$ python -q
>>> import numpy as np
>>> np.set_printoptions(precision=2, suppress=True, linewidth=140)
>>> other = np.array([[1, 1], [1, -1]])
>>> rng = np.random.default_rng(7121)
>>> arr = np.kron(other, np.kron(other, other))[rng.permutation(8)][:3]
>>> arr
array([[ 1, -1,  1, -1, -1,  1, -1,  1],
       [ 1, -1, -1,  1,  1, -1, -1,  1],
       [ 1,  1, -1, -1,  1,  1, -1, -1]])
>>> ang = np.radians(60)
>>> r_ = np.eye(8)
>>> r_[7, 7] = r_[0, 0] = np.cos(ang)
>>> r_[7, 0], r_[0, 7] = -np.sin(ang), np.sin(ang)
>>> r_
array([[ 0.5 ,  0.  ,  0.  ,  0.  ,  0.  ,  0.  ,  0.  ,  0.87],
       [ 0.  ,  1.  ,  0.  ,  0.  ,  0.  ,  0.  ,  0.  ,  0.  ],
       [ 0.  ,  0.  ,  1.  ,  0.  ,  0.  ,  0.  ,  0.  ,  0.  ],
       [ 0.  ,  0.  ,  0.  ,  1.  ,  0.  ,  0.  ,  0.  ,  0.  ],
       [ 0.  ,  0.  ,  0.  ,  0.  ,  1.  ,  0.  ,  0.  ,  0.  ],
       [ 0.  ,  0.  ,  0.  ,  0.  ,  0.  ,  1.  ,  0.  ,  0.  ],
       [ 0.  ,  0.  ,  0.  ,  0.  ,  0.  ,  0.  ,  1.  ,  0.  ],
       [-0.87,  0.  ,  0.  ,  0.  ,  0.  ,  0.  ,  0.  ,  0.5 ]])
>>> other = arr @ r_.T
>>> round(np.linalg.det(r_), 2), np.trace(r_)
(np.float64(1.0), np.float64(7.0))
>>> np.allclose(np.linalg.norm(arr, axis=1), np.linalg.norm(other, axis=1))
True
>>> left, sv = np.linalg.svd(arr)
Traceback (most recent call last):
  File "<python-input-14>", line 1, in <module>
    left, sv = np.linalg.svd(arr)
    ^^^^^^^^
ValueError: too many values to unpack (expected 2)
>>> left, sv, Vt = np.linalg.svd(arr, full_matrices=False)
>>> left.shape, sv.shape, Vt.shape
((3, 3), (3,), (3, 8))
>>> (sv > 1e-8).sum()
np.int64(3)
>>> np.round(Vt @ Vt.T, 2) + 0
array([[1., 0., 0.],
       [0., 1., 0.],
       [0., 0., 1.]])
>>> np.cumsum(sv ** 2) / np.sum(sv ** 2)
array([0.33, 0.67, 1.  ])
>>> np.round(left.T @ arr @ Vt.T, 2) + 0
array([[2.83, 0.  , 0.  ],
       [0.  , 2.83, 0.  ],
       [0.  , 0.  , 2.83]])
>>> arr @ arr
Traceback (most recent call last):
  File "<python-input-21>", line 1, in <module>
    arr @ arr
    ~~~~^~~~~
ValueError: matmul: Input operand 1 has a mismatch in its core dimension 0, with gufunc signature (n?,k),(k,m?)->(n?,m?) (size 3 is different from 8)
>>> C2 = arr.T @ arr
>>> np.linalg.matrix_rank(C2)
np.int64(3)
>>> F = np.load("case8.npy")
>>> F
array([[ 0.02, -0.01,  0.04],
       [ 2.8 ,  3.37, -1.39],
       [-0.01, -0.01,  0.04],
       [-0.02,  0.01,  0.  ],
       [ 4.17,  5.11, -2.09],
       [ 1.43,  1.72, -0.73],
       [ 0.01,  0.01, -0.04],
       [ 1.39,  1.71, -0.74],
       [ 0.01,  0.01,  0.02],
       [ 4.26,  5.1 , -2.08],
       [ 2.82,  3.38, -1.37],
       [-0.02,  0.  , -0.02],
       [ 4.18,  5.1 , -2.08],
       [ 2.8 ,  3.39, -1.42],
       [ 1.42,  1.71, -0.71]])
>>> other = np.c_[F[:, :2] @ np.array([[3, -2], [-1, 0]]), np.array([1, 2, -1, -2, 1, 2, 1, -1, -2, 1, 3, 1, 0, -2, -2])]
>>> other
array([[ 0.07, -0.04,  1.  ],
       [ 5.03, -5.6 ,  2.  ],
       [-0.02,  0.02, -1.  ],
       [-0.07,  0.04, -2.  ],
       [ 7.4 , -8.34,  1.  ],
       [ 2.57, -2.86,  2.  ],
       [ 0.02, -0.02,  1.  ],
       [ 2.46, -2.78, -1.  ],
       [ 0.02, -0.02, -2.  ],
       [ 7.68, -8.52,  1.  ],
       [ 5.08, -5.64,  3.  ],
       [-0.06,  0.04,  1.  ],
       [ 7.44, -8.36,  0.  ],
       [ 5.01, -5.6 , -2.  ],
       [ 2.55, -2.84, -2.  ]])
>>> np.round(np.linalg.lstsq(F, other[:, 0])[0], 2) + 0
array([ 3., -1.,  0.])
>>> np.round(np.linalg.norm(other - F @ np.linalg.lstsq(F, other)[0], axis=0), 2) + 0
array([0.  , 0.  , 5.69])
>>> np.linalg.matrix_rank(np.c_[F, other])
np.int64(4)
>>> Ac = other - other.mean(axis=0)
>>> left, sv, Vt = np.linalg.svd(Ac, full_matrices=False)
>>> round((sv ** 2).sum() ** 2 / (sv ** 4).sum(), 2)
np.float64(1.24)
>>> np.searchsorted(np.cumsum(sv ** 2) / (sv ** 2).sum(), 0.9) + 1
np.int64(2)
>>> np.abs(Vt[-1])
array([0.75, 0.67, 0.01])
>>> np.round(sv ** 2 / (sv ** 2).sum(), 2) + 0
array([0.89, 0.11, 0.  ])
>>> sv
array([17.12,  5.96,  0.08])
>>> np.linalg.matrix_rank(Ac)
np.int64(3)
>>> Vt[0] * np.sign(Vt[0, np.abs(Vt[0]).argmax()])
array([-0.66,  0.74, -0.13])
>>> np.abs(Vt[0]).argmax()
np.int64(1)
>>> Ac = F - F.mean(axis=0)
>>> vecs = np.linalg.svd(Ac)[2][:1]
>>> other = Ac - Ac @ vecs.T @ vecs
>>> np.cov(Ac @ vecs.T, rowvar=False)
array(7.77)
>>> np.linalg.norm(other, axis=1).round(6).argmax()
np.int64(0)
>>> other.std(axis=0)
array([0.02, 0.01, 0.02])
>>> np.round(np.linalg.norm(other) / np.linalg.norm(Ac), 2)
np.float64(0.01)
>>> J = np.load("data.npy")
>>> J
array([[-0.2 ,  0.97],
       [-0.46, -0.23],
       [-0.86, -0.1 ]])
>>> # orthonormal columns
>>> other = np.c_[J[:, :1] @ np.array([[2]]), np.array([-1, 1, 0])]
>>> other
array([[-0.4 , -1.  ],
       [-0.93,  1.  ],
       [-1.73,  0.  ]])
>>> np.linalg.matrix_rank(np.c_[J, other])
np.int64(3)
>>> np.linalg.matrix_rank(other)
np.int64(2)
>>> np.linalg.norm(np.linalg.qr(J)[0].T @ other, axis=0) ** 2 / ((other ** 2).sum(axis=0) + 1e-12)
array([1.  , 0.75])
>>> O, vecs = np.linalg.qr(other[:, :1])[0], np.linalg.qr(other[:, 1:])[0]
>>> sv = np.linalg.svd(O.T @ vecs, compute_uv=False)
>>> sv
array([0.19])
>>> (sv > 0.9).sum()
np.int64(0)
>>> X = rng.normal(size=(24, 3))
>>> X = 3 * X / np.linalg.norm(X, axis=1, keepdims=True)
>>> X
array([[ 2.32, -1.89, -0.09],
       [-0.1 ,  0.97, -2.84],
       [-1.13, -1.62,  2.26],
       [ 1.39,  1.75, -2.01],
       [-0.77, -2.89,  0.28],
       [-0.83,  1.76,  2.28],
       [ 0.29,  0.12,  2.98],
       [-0.7 , -2.92,  0.09],
       [-2.96, -0.45, -0.2 ],
       [-2.01, -2.09, -0.77],
       [-1.09,  0.15,  2.79],
       [-2.99,  0.11,  0.22],
       [ 1.56,  2.44, -0.8 ],
       [-1.33,  2.69,  0.12],
       [ 1.1 , -2.39, -1.45],
       [-0.36,  1.58,  2.53],
       [ 2.83,  0.33, -0.94],
       [ 2.23, -1.91,  0.62],
       [-0.52, -1.27,  2.67],
       [-1.83, -2.1 , -1.12],
       [ 2.63,  0.3 ,  1.42],
       [ 2.73,  0.68, -1.05],
       [-2.54,  1.57,  0.26],
       [-1.38, -1.5 , -2.2 ]])
>>> other = X + rng.integers(-2, 3, (24, 2)) @ rng.integers(-2, 3, (2, 3))
>>> other
array([[ 1.32, -1.89, -2.09],
       [-1.1 , -2.03, -1.84],
       [-0.13, -0.62,  3.26],
       [ 0.39, -0.25, -2.01],
       [-1.77, -5.89,  1.28],
       [ 1.17,  5.76,  2.28],
       [-0.71, -1.88,  2.98],
       [-1.7 , -2.92, -1.91],
       [-2.96, -1.45,  0.8 ],
       [-4.01, -5.09, -1.77],
       [ 0.91,  2.15,  4.79],
       [-2.99, -0.89,  1.22],
       [-0.44,  0.44, -2.8 ],
       [-1.33,  4.69, -1.88],
       [ 3.1 ,  0.61, -0.45],
       [ 1.64,  6.58,  1.53],
       [ 1.83, -1.67, -0.94],
       [ 0.23, -5.91,  0.62],
       [-0.52, -1.27,  2.67],
       [ 0.17,  0.9 , -0.12],
       [ 2.63,  2.3 , -0.58],
       [ 1.73, -3.32,  0.95],
       [-1.54,  2.57,  1.26],
       [ 0.62,  2.5 , -2.2 ]])
>>> other - X
array([[-1.,  0., -2.],
       [-1., -3.,  1.],
       [ 1.,  1.,  1.],
       [-1., -2.,  0.],
       [-1., -3.,  1.],
       [ 2.,  4.,  0.],
       [-1., -2.,  0.],
       [-1.,  0., -2.],
       [ 0., -1.,  1.],
       [-2., -3., -1.],
       [ 2.,  2.,  2.],
       [ 0., -1.,  1.],
       [-2., -2., -2.],
       [ 0.,  2., -2.],
       [ 2.,  3.,  1.],
       [ 2.,  5., -1.],
       [-1., -2.,  0.],
       [-2., -4.,  0.],
       [ 0.,  0.,  0.],
       [ 2.,  3.,  1.],
       [ 0.,  2., -2.],
       [-1., -4.,  2.],
       [ 1.,  1.,  1.],
       [ 2.,  4.,  0.]])
>>> np.abs(other - X).sum(axis=1)
array([3., 5., 3., 3., 5., 6., 3., 3., 2., 6., 6., 2., 6., 4., 6., 8., 3., 6., 0., 6., 4., 7., 3., 6.])
